$ ipython --no-banner

In [1]: import numpy as np

In [2]: from numpy import linalg as LA

In [3]: np.set_printoptions(precision=3, suppress=True, linewidth=140, legacy="1.25")

In [4]: B = np.array([[0.4], [-0.4], [0.9]])

In [5]: C = np.array([[-1.3, 0.9, 0.7]])

In [6]: A = B @ C

In [7]: A
Out[7]: 
array([[-0.52,  0.36,  0.28],
       [ 0.52, -0.36, -0.28],
       [-1.17,  0.81,  0.63]])

In [8]: Uu, sig, Vh = LA.svd(A)

In [9]: sig.round(3) + 0
Out[9]: array([1.838, 0.   , 0.   ])

In [10]: B = Uu[:, :1] @ np.diag(sig[:1]) @ Vh[:1]

In [11]: np.round(LA.norm(A - B) / LA.norm(A), 3)
Out[11]: 0.0

In [12]: np.round(LA.norm(A - B, 2), 3), np.round(sig[1], 3)
Out[12]: (0.0, 0.0)

In [13]: np.round(np.sort(np.abs(LA.eigvals(A))), 3) + 0
Out[13]: array([0.  , 0.  , 0.25])

In [14]: A @ A
Out[14]: 
array([[ 0.13 , -0.09 , -0.07 ],
       [-0.13 ,  0.09 ,  0.07 ],
       [ 0.292, -0.203, -0.158]])

In [15]: round(np.abs(LA.eigvals(A)).max(), 3)
Out[15]: 0.25

In [16]: np.allclose(A, A.T)
Out[16]: False

In [17]: np.allclose(A @ A.T, A.T @ A)
Out[17]: False

In [18]: proj = np.triu(np.array([[0, 0, 1], [2, 3, 2], [0, 1, 3]]), 1) + np.eye(3)

In [19]: B = proj @ A @ LA.inv(proj)

In [20]: np.round(LA.det(B), 3)
Out[20]: -0.0

In [21]: B
Out[21]: 
array([[-1.69,  1.17,  0.26],
       [-1.82,  1.26,  0.28],
       [-1.17,  0.81,  0.18]])

In [22]: round(np.trace(B), 3), np.round(np.trace(A), 3)
Out[22]: (-0.25, -0.25)

In [23]: np.round(np.poly(B), 3) + 0
Out[23]: array([1.  , 0.25, 0.  , 0.  ])

In [24]: mat = np.array([[0, 0, 0, 3], [3, 0, 0, 0], [0, 0, 1, 0], [0, 0, 0, 0]])

In [25]: th = np.radians(135)

In [26]: Rm = np.eye(4)

In [27]: Rm[3, 3] = Rm[2, 2] = np.cos(th)

In [28]: Rm[3, 2], Rm[2, 3] = -np.sin(th), np.sin(th)

In [29]: Rm
Out[29]: 
array([[ 1.   ,  0.   ,  0.   ,  0.   ],
       [ 0.   ,  1.   ,  0.   ,  0.   ],
       [ 0.   ,  0.   , -0.707,  0.707],
       [ 0.   ,  0.   , -0.707, -0.707]])

In [30]: B = mat @ Rm.T

In [31]: np.round(LA.det(Rm), 3), round(np.trace(Rm), 3)
Out[31]: (1.0, 0.586)

In [32]: np.allclose(LA.norm(mat, axis=1), LA.norm(B, axis=1))
Out[32]: True

In [33]: LA.svd(mat, compute_uv=False), LA.svd(B, compute_uv=False)
Out[33]: (array([3., 3., 1., 0.]), array([3., 3., 1., 0.]))

In [34]: np.abs(B - mat).max(axis=0)
Out[34]: array([0.   , 0.   , 2.121, 5.121])

In [35]: np.flatnonzero(LA.matrix_power((mat != 0) + (mat.T != 0) + np.eye(4), 4)[2])
Out[35]: array([2])

In [36]: X = np.array([[0.9, -0.6, 0.3],
    ...:     [-0.4, 0.7, 1.3],
    ...:     [1.0, -0.6, -0.4],
    ...:     [-0.4, 0.4, 0.8],
    ...:     [-0.3, 0.7, -1.4],
    ...:     [-0.9, -0.7, -1.0],
    ...:     [0.2, -1.3, -0.3],
    ...:     [-0.2, -0.8, 1.0],
    ...:     [0.2, -1.7, -0.3],
    ...:     [0.7, 1.4, 1.3],
    ...:     [0.7, 1.7, -1.3],
    ...:     [-0.8, 0.1, 1.1],
    ...:     [2.0, 0.5, 0.4],
    ...:     [0.7, -1.6, -0.4],
    ...:     [-1.6, 1.1, -1.2],
    ...:     [-0.8, 0.0, -0.5],
    ...:     [-0.5, -1.0, -1.9],
    ...:     [-0.7, -1.1, 1.3],
    ...:     [0.7, 0.3, 0.0],
    ...:     [-0.9, 1.4, 0.2],
    ...:     [-1.5, 0.4, 1.5],
    ...:     [0.0, 0.3, -2.1]])

In [37]: rng = np.random.default_rng(3433)

In [38]: X[:, 0] = -3 * X[:, 1] + 0.05 * rng.normal(size=22)

In [39]: X
Out[39]: 
array([[ 1.723, -0.6  ,  0.3  ],
       [-2.088,  0.7  ,  1.3  ],
       [ 1.669, -0.6  , -0.4  ],
       [-1.18 ,  0.4  ,  0.8  ],
       [-2.113,  0.7  , -1.4  ],
       [ 2.023, -0.7  , -1.   ],
       [ 3.953, -1.3  , -0.3  ],
       [ 2.537, -0.8  ,  1.   ],
       [ 5.119, -1.7  , -0.3  ],
       [-4.156,  1.4  ,  1.3  ],
       [-5.02 ,  1.7  , -1.3  ],
       [-0.301,  0.1  ,  1.1  ],
       [-1.519,  0.5  ,  0.4  ],
       [ 4.885, -1.6  , -0.4  ],
       [-3.278,  1.1  , -1.2  ],
       [ 0.08 ,  0.   , -0.5  ],
       [ 3.026, -1.   , -1.9  ],
       [ 3.296, -1.1  ,  1.3  ],
       [-0.968,  0.3  ,  0.   ],
       [-4.224,  1.4  ,  0.2  ],
       [-1.23 ,  0.4  ,  1.5  ],
       [-0.864,  0.3  , -2.1  ]])

In [40]: Xs = X - X.mean(axis=0)

In [41]: Uu, sig, Vh = LA.svd(Xs, full_matrices=False)

In [42]: LA.matrix_rank(Xs)
Out[42]: 3

In [43]: Vh[0] * np.sign(Vh[0, np.abs(Vh[0]).argmax()])
Out[43]: array([ 0.949, -0.316, -0.018])

In [44]: np.round(Xs.mean(axis=0), 3) + 0
Out[44]: array([0., 0., 0.])

In [45]: np.abs(Vh[-1])
Out[45]: array([0.316, 0.949, 0.001])

In [46]: Q, evecs = LA.qr(X[:, :1])[0], LA.qr(X[:, 1:])[0]

In [47]: sig = LA.svd(Q.T @ evecs, compute_uv=False)

In [48]: np.degrees(np.arccos(sig.clip(0, 1)))
Out[48]: array([1.195])

In [49]: (sig > 0.9).sum()
Out[49]: 1

In [50]: r0 = np.array([5, -1, -2])

In [51]: np.polyval(r0, X[17])
Out[51]: array([49.013,  5.15 ,  5.15 ])

In [52]: np.convolve(X[17], r0)
Out[52]: array([16.479, -8.796,  1.009,  0.9  , -2.6  ])

In [53]: K = np.load("m.npy")

In [54]: K
Out[54]: 
array([[0, 1, 2, 4],
       [0, 2, 4, 4],
       [0, 0, 0, 5],
       [0, 0, 0, 0]])

In [55]: B = np.array([[2, -8], [-9, 8]])

In [56]: C = np.kron(B, K)

In [57]: LA.matrix_rank(C)
Out[57]: 4

In [58]: round(LA.norm(C, 2), 3), round(float(LA.norm(B, 2) * LA.norm(K, 2)), 3)
Out[58]: (119.323, 119.323)

In [59]: C
Out[59]: 
array([[  0,   2,   4,   8,   0,  -8, -16, -32],
       [  0,   4,   8,   8,   0, -16, -32, -32],
       [  0,   0,   0,  10,   0,   0,   0, -40],
       [  0,   0,   0,   0,   0,   0,   0,   0],
       [  0,  -9, -18, -36,   0,   8,  16,  32],
       [  0, -18, -36, -36,   0,  16,  32,  32],
       [  0,   0,   0, -45,   0,   0,   0,  40],
       [  0,   0,   0,   0,   0,   0,   0,   0]])

In [60]: r = LA.matrix_rank(K)

In [61]: r
Out[61]: 2

In [62]: null = LA.svd(K)[2][r:].T

In [63]: [int(LA.matrix_rank(K[:, :j + 1])) for j in range(4)]
Out[63]: [0, 1, 1, 2]

In [64]: null.shape
Out[64]: (4, 2)

In [65]: np.round(K @ null, 3) + 0
Out[65]: 
array([[0., 0.],
       [0., 0.],
       [0., 0.],
       [0., 0.]])

In [66]: LA.matrix_rank(K.T @ K), LA.matrix_rank(K @ K.T)
Out[66]: (2, 2)

In [67]: [int(LA.matrix_rank(K[:i])) for i in range(1, len(K) + 1)]
Out[67]: [1, 2, 2, 2]

In [68]: Uu, sig, Vh = LA.svd(K)

In [69]: evecs = Vh[:(sig > 1e-8).sum()]

In [70]: vec = K[0] + 2 * K[2] + rng.integers(2) * np.eye(4)[3]

In [71]: vec
Out[71]: array([ 0.,  1.,  2., 14.])

In [72]: np.diag(evecs.T @ evecs)
Out[72]: array([0. , 0.2, 0.8, 1. ])

In [73]: np.allclose(evecs.T @ evecs @ vec, vec)
Out[73]: True

In [74]: round(float(LA.norm(vec - evecs.T @ evecs @ vec)), 3)
Out[74]: 0.0

In [75]: np.einsum("ij,ji->", K, K)
Out[75]: 4

In [76]: round(LA.det(2 * K), 3), round(float(LA.det(K)), 3)
Out[76]: (0.0, 0.0)

In [77]: np.poly(K)
Out[77]: array([ 1., -2.,  0.,  0.,  0.])

In [78]: round(float(LA.eigvals(K).sum().real), 3)
Out[78]: 2.0

In [79]: B = K + rng.integers(-2, 3, (4, 2)) @ rng.integers(-2, 3, (2, 4))

In [80]: B
Out[80]: 
array([[-3,  2,  1,  4],
       [ 4, -2,  2,  4],
       [-5,  3,  0,  5],
       [-3,  1, -1,  0]])

In [81]: np.abs(B - K).sum(axis=1)
Out[81]: array([ 5, 10,  8,  5])

In [82]: B - K
Out[82]: 
array([[-3,  1, -1,  0],
       [ 4, -4, -2,  0],
       [-5,  3,  0,  0],
       [-3,  1, -1,  0]])

In [83]: feats = np.loadtxt("a.csv", delimiter=",")

In [84]: feats
Out[84]: 
array([[-0.075, -0.103, -0.18 ],
       [-0.075, -0.974,  0.203],
       [ 0.489, -0.203, -0.837],
       [-0.866, -0.021, -0.475]])

In [85]: Q, evecs = LA.qr(feats[:, :1])[0], LA.qr(feats[:, 1:])[0]

In [86]: sig = LA.svd(Q.T @ evecs, compute_uv=False)

In [87]: (sig > 0.9).sum()
Out[87]: 0

In [88]: np.degrees(np.arccos(sig.clip(0, 1)))
Out[88]: array([90.])

In [89]: np.round(LA.norm(Q @ Q.T - evecs @ evecs.T, 2), 3)
Out[89]: 1.0

In [90]: G = feats.T @ feats

In [91]: G.round(3) + 0
Out[91]: 
array([[1., 0., 0.],
       [0., 1., 0.],
       [0., 0., 1.]])

In [92]: LA.svd(feats, compute_uv=False) ** 2
Out[92]: array([1., 1., 1.])

In [93]: (feats @ feats.T).shape
Out[93]: (4, 4)

In [94]: np.allclose(G, G.T)
Out[94]: True

In [95]: LA.eigvalsh(G)[::-1]
Out[95]: array([1., 1., 1.])

In [96]: E = np.load("mat.npy")

In [97]: E
Out[97]: 
array([[-1, -2, -1, -2],
       [ 0, -1,  0, -1],
       [-1, -2, -1, -2]])

In [98]: Uu, sig = LA.svd(K)
ValueError: too many values to unpack (expected 2)


In [99]: Uu, sig, Vh = LA.svd(K, full_matrices=False)

In [100]: Uu.shape, sig.shape, Vh.shape
Out[100]: ((4, 4), (4,), (4, 4))

In [101]: np.round(Uu.T @ K @ Vh.T, 3) + 0
Out[101]: 
array([[8.499, 0.   , 0.   , 0.   ],
       [0.   , 3.124, 0.   , 0.   ],
       [0.   , 0.   , 0.   , 0.   ],
       [0.   , 0.   , 0.   , 0.   ]])

In [102]: np.abs(Uu[:, 0]).round(6).argmax()
Out[102]: 1

In [103]: np.abs(Vh[0])
Out[103]: array([0.   , 0.221, 0.442, 0.87 ])

In [104]: np.round(Uu.T @ Uu, 3) + 0
Out[104]: 
array([[1., 0., 0., 0.],
       [0., 1., 0., 0.],
       [0., 0., 1., 0.],
       [0., 0., 0., 1.]])

In [105]: np.allclose(Uu * sig @ Vh, K)
Out[105]: True

In [106]: np.round(sig / sig[0], 3) + 0
Out[106]: array([1.   , 0.368, 0.   , 0.   ])

In [107]: (sig > 1e-8).sum()
Out[107]: 2

In [108]: Uu, sig, Vh = LA.svd(A)

In [109]: evecs = Vh[:(sig > 1e-8).sum()]

In [110]: vec = A[2] + 5 * A[0] + rng.integers(2) * np.eye(3)[0]

In [111]: vec
Out[111]: array([-2.77,  2.61,  2.03])

In [112]: np.allclose(evecs.T @ evecs @ vec, vec)
Out[112]: False

In [113]: evecs.T @ evecs
Out[113]: 
array([[ 0.565, -0.391, -0.304],
       [-0.391,  0.271,  0.211],
       [-0.304,  0.211,  0.164]])

In [114]: round(LA.norm(vec - evecs.T @ evecs @ vec), 3)
Out[114]: 0.659

In [115]: arr = np.loadtxt("w.csv", delimiter=",")

In [116]: arr
Out[116]: 
array([[  2.513,  -0.511,   4.603],
       [ -3.927,  -7.881,  -4.297],
       [ -4.026,  -7.707,  -5.184],
       [ -3.076,  -7.586,  -3.042],
       [  2.648,  -2.723,   8.219],
       [  2.818,  -1.672,   6.211],
       [ -4.323,  -5.017,  -3.696],
       [  4.104,  -1.585,   7.461],
       [ -1.473,  -9.602,  -2.566],
       [ -3.832,  -8.229,  -4.153],
       [ -3.866,  -7.366,  -3.132],
       [ -2.719,  -8.565,  -4.14 ],
       [ -3.484, -10.134,  -2.652],
       [  1.872,  -1.175,   5.835],
       [  0.813,  -2.247,   6.434],
       [ -4.306,  -7.405,  -2.447],
       [ -2.208,  -8.088,  -4.44 ],
       [  2.257,  -3.112,   6.648],
       [ -3.02 ,  -8.486,  -2.278],
       [  1.029,  -1.772,   8.077],
       [ -5.033,  -9.44 ,  -4.344],
       [  3.597,  -0.955,   6.175],
       [ -3.943,  -6.871,  -4.824],
       [  3.254,  -1.516,   6.544],
       [ -2.979,  -9.12 ,  -5.708]])

In [117]: lab = arr[:, 2] > np.median(arr[:, 2])

In [118]: r0 = arr[lab].mean(axis=0) - arr[~lab].mean(axis=0)

In [119]: ((arr - arr.mean(axis=0)) @ r0 > 0).astype(int)
Out[119]: array([1, 0, 0, 0, 1, 1, 0, 1, 0, 0, 0, 0, 0, 1, 1, 0, 0, 1, 0, 1, 0, 1, 0, 1, 0])

In [120]: np.argsort(-np.abs(r0).round(6), kind="stable")
Out[120]: array([2, 1, 0])

In [121]: r0
Out[121]: array([4.918, 5.36 , 9.137])

In [122]: lab.astype(int)
Out[122]: array([1, 0, 0, 0, 1, 1, 0, 1, 0, 0, 0, 0, 0, 1, 1, 1, 0, 1, 1, 1, 0, 1, 0, 1, 0])

In [123]: LA.norm(feats, axis=0)
Out[123]: array([1., 1., 1.])

In [124]: np.round(feats.T @ feats, 3) + 0
Out[124]: 
array([[1., 0., 0.],
       [0., 1., 0.],
       [0., 0., 1.]])

In [125]: LA.svd(feats, compute_uv=False)
Out[125]: array([1., 1., 1.])

In [126]: vec = np.array([0, 2, 3])

In [127]: y = arr @ vec

In [128]: np.round(LA.pinv(arr) @ arr, 3) + 0
Out[128]: 
array([[1., 0., 0.],
       [0., 1., 0.],
       [0., 0., 1.]])

In [129]: y = y + 0.3 * rng.normal(size=25)

In [130]: y
Out[130]: 
array([ 13.007, -28.771, -30.526, -24.533,  19.135,  14.985, -21.104,  19.241, -27.221, -28.545, -23.715, -29.105, -28.199,  15.091,
        14.868, -22.694, -30.017,  13.645, -23.984,  20.458, -31.507,  17.174, -28.052,  16.612, -34.788])

In [131]: coef, *_ = LA.lstsq(arr, y)

In [132]: np.round(arr.T @ (y - arr @ coef), 3) + 0
Out[132]: array([0., 0., 0.])

In [133]: coef
Out[133]: array([0.036, 1.987, 2.977])

In [134]: np.round(LA.norm(y - arr @ coef), 3)
Out[134]: 1.546

In [135]: W0 = np.load("block12.npy")

In [136]: W0
Out[136]: 
array([[ 8.703, 21.568, 10.362],
       [10.53 , 20.452, 10.709],
       [10.488, 19.869,  8.393],
       [11.096, 19.605,  6.974],
       [10.684, 18.644,  9.894],
       [ 8.803, 20.244, 10.299],
       [ 8.534, 19.326,  8.055],
       [ 9.97 , 20.066, 10.331],
       [ 7.763, 20.111,  9.117],
       [10.107, 20.463, 10.129],
       [ 8.097, 18.963, 10.513],
       [ 9.811, 19.52 ,  9.544],
       [10.208, 19.192, 11.362],
       [11.893, 20.459,  9.758],
       [11.895, 19.057,  9.847],
       [12.655, 20.3  ,  9.58 ],
       [10.861, 20.199,  8.302],
       [10.521, 18.846,  9.996]])

In [137]: B = np.c_[W0[:, :1] @ np.array([[5]]), np.array([1, 2, -1, 2, -1, -1, -2, -2, 0, -1, 0, -1, 2, -1, -2, -1, 0, 0])]

In [138]: B
Out[138]: 
array([[43.515,  1.   ],
       [52.65 ,  2.   ],
       [52.44 , -1.   ],
       [55.48 ,  2.   ],
       [53.42 , -1.   ],
       [44.015, -1.   ],
       [42.67 , -2.   ],
       [49.85 , -2.   ],
       [38.815,  0.   ],
       [50.535, -1.   ],
       [40.485,  0.   ],
       [49.055, -1.   ],
       [51.04 ,  2.   ],
       [59.465, -1.   ],
       [59.475, -2.   ],
       [63.275, -1.   ],
       [54.305,  0.   ],
       [52.605,  0.   ]])

In [139]: LA.matrix_rank(B)
Out[139]: 2

In [140]: LA.norm(LA.qr(W0)[0].T @ B, axis=0) ** 2 / ((B ** 2).sum(axis=0) + 1e-12)
Out[140]: array([1.   , 0.071])

In [141]: np.round(LA.lstsq(W0, B[:, 0])[0], 3) + 0
Out[141]: array([5., 0., 0.])
